$ python -q
>>> import numpy as np
>>> from numpy import linalg as LA
>>> np.set_printoptions(suppress=True, linewidth=100)
>>> tidy = lambda a: np.round(a, 3) + 0
>>> f = np.array([3, 2, 2, 3, 2, -1, 0, 1])
>>> g = np.array([-5, 0, -4, 2, 3, -4, -5])
>>> E = f[:, None] + g[None, :]
>>> print(E)
[[-2  3 -1  5  6 -1 -2]
 [-3  2 -2  4  5 -2 -3]
 [-3  2 -2  4  5 -2 -3]
 [-2  3 -1  5  6 -1 -2]
 [-3  2 -2  4  5 -2 -3]
 [-6 -1 -5  1  2 -5 -6]
 [-5  0 -4  2  3 -4 -5]
 [-4  1 -3  3  4 -3 -4]]
>>> print(LA.cond(E) > 100)
True
>>> print(tidy(LA.norm(E, 2) / LA.norm(E)))
0.925
>>> print(LA.lstsq(E[:-1].T, E[-1])[2])
2
>>> print(tidy(E @ LA.pinv(E) @ E))
[[-2.  3. -1.  5.  6. -1. -2.]
 [-3.  2. -2.  4.  5. -2. -3.]
 [-3.  2. -2.  4.  5. -2. -3.]
 [-2.  3. -1.  5.  6. -1. -2.]
 [-3.  2. -2.  4.  5. -2. -3.]
 [-6. -1. -5.  1.  2. -5. -6.]
 [-5.  0. -4.  2.  3. -4. -5.]
 [-4.  1. -3.  3.  4. -3. -4.]]
>>> M = np.loadtxt("mat.csv", delimiter=",")
>>> print(M)
[[ 0.982  0.982 -0.139 -0.09  -0.572 -0.989]
 [-1.     0.235  0.874 -0.67  -0.3    0.653]
 [-0.38  -0.982 -0.992 -1.    -0.454 -0.658]
 [-0.371 -0.282 -0.994 -0.976 -0.38   0.959]
 [ 0.994  0.983  0.997  1.     0.647 -0.438]
 [-0.11   0.786  0.821  0.843  0.03  -0.254]
 [ 0.979 -0.149  0.99   0.986  0.515 -0.992]
 [ 1.     1.     0.77   1.     0.544  0.927]
 [ 0.438  0.992  0.934  0.881 -0.38  -0.955]
 [-1.    -0.999  0.245 -1.    -0.572 -0.273]
 [ 0.929  0.711 -0.985 -0.887 -0.478  0.245]
 [-0.11   0.957  0.938  0.999  0.478  0.981]
 [-0.876 -0.824  0.188 -0.572  0.11   0.207]
 [-1.    -0.952  0.139 -0.68   0.273  0.993]
 [ 0.985  0.604  0.874 -0.635 -0.485 -1.   ]
 [ 0.831  0.967  0.565 -0.864 -0.749 -1.   ]
 [ 0.993  0.997  0.996  1.     0.544 -0.168]
 [-0.405  0.658  0.188  0.273 -0.119  0.282]
 [-0.989 -0.757  0.982  0.984  0.701  0.98 ]
 [-0.998  0.827  0.999  0.984  0.235  0.   ]
 [-0.119  0.77   0.686  0.876  0.1    0.462]
 [-1.    -0.887  0.757  0.653  0.551  1.   ]
 [ 0.68  -0.119  0.264 -0.744 -0.282 -0.99 ]
 [ 0.999  0.735  0.159  0.992  0.478  0.291]
 [ 0.217  0.909 -0.207 -0.986 -0.808 -0.999]
 [ 0.197  0.623  0.217 -0.345 -0.3   -0.859]
 [ 0.901  0.989 -0.84   0.77  -0.291  0.925]
 [-0.998 -0.414  0.02   0.291  0.254  0.999]
 [-0.989 -0.789 -0.821 -0.993 -0.438  0.207]
 [ 0.945  0.824  0.778  0.994  0.454  0.67 ]
 [-0.987 -0.558  0.91   0.53   0.273  0.623]
 [ 0.968  0.999  1.     1.     0.604 -0.726]
 [-0.994 -0.731 -0.641 -0.9   -0.11   0.957]
 [ 0.129 -0.976 -0.992 -1.    -0.623 -0.98 ]
 [-0.207  0.03   0.988  0.744  0.119 -0.991]
 [ 0.996  0.937  0.09   0.991  0.319  0.658]
 [ 0.851  0.963  0.973  0.999  0.47   0.585]
 [ 0.95   0.879  0.168 -0.686 -0.565 -0.998]]
>>> idx = M[:, 5] > np.median(M[:, 5])
>>> f = M[idx].mean(axis=0) - M[~idx].mean(axis=0)
>>> print(idx.astype(int))
[0 1 0 1 0 0 0 1 0 0 1 1 0 1 0 0 0 1 1 0 1 1 0 1 0 0 1 1 0 1 1 0 1 0 0 1 1 0]
>>> print(np.argsort(-np.abs(f).round(6), kind="stable"))
[5 3 4 0 2 1]
>>> print(tidy((((M - M.mean(axis=0)) @ f > 0) == idx).mean()))
0.895
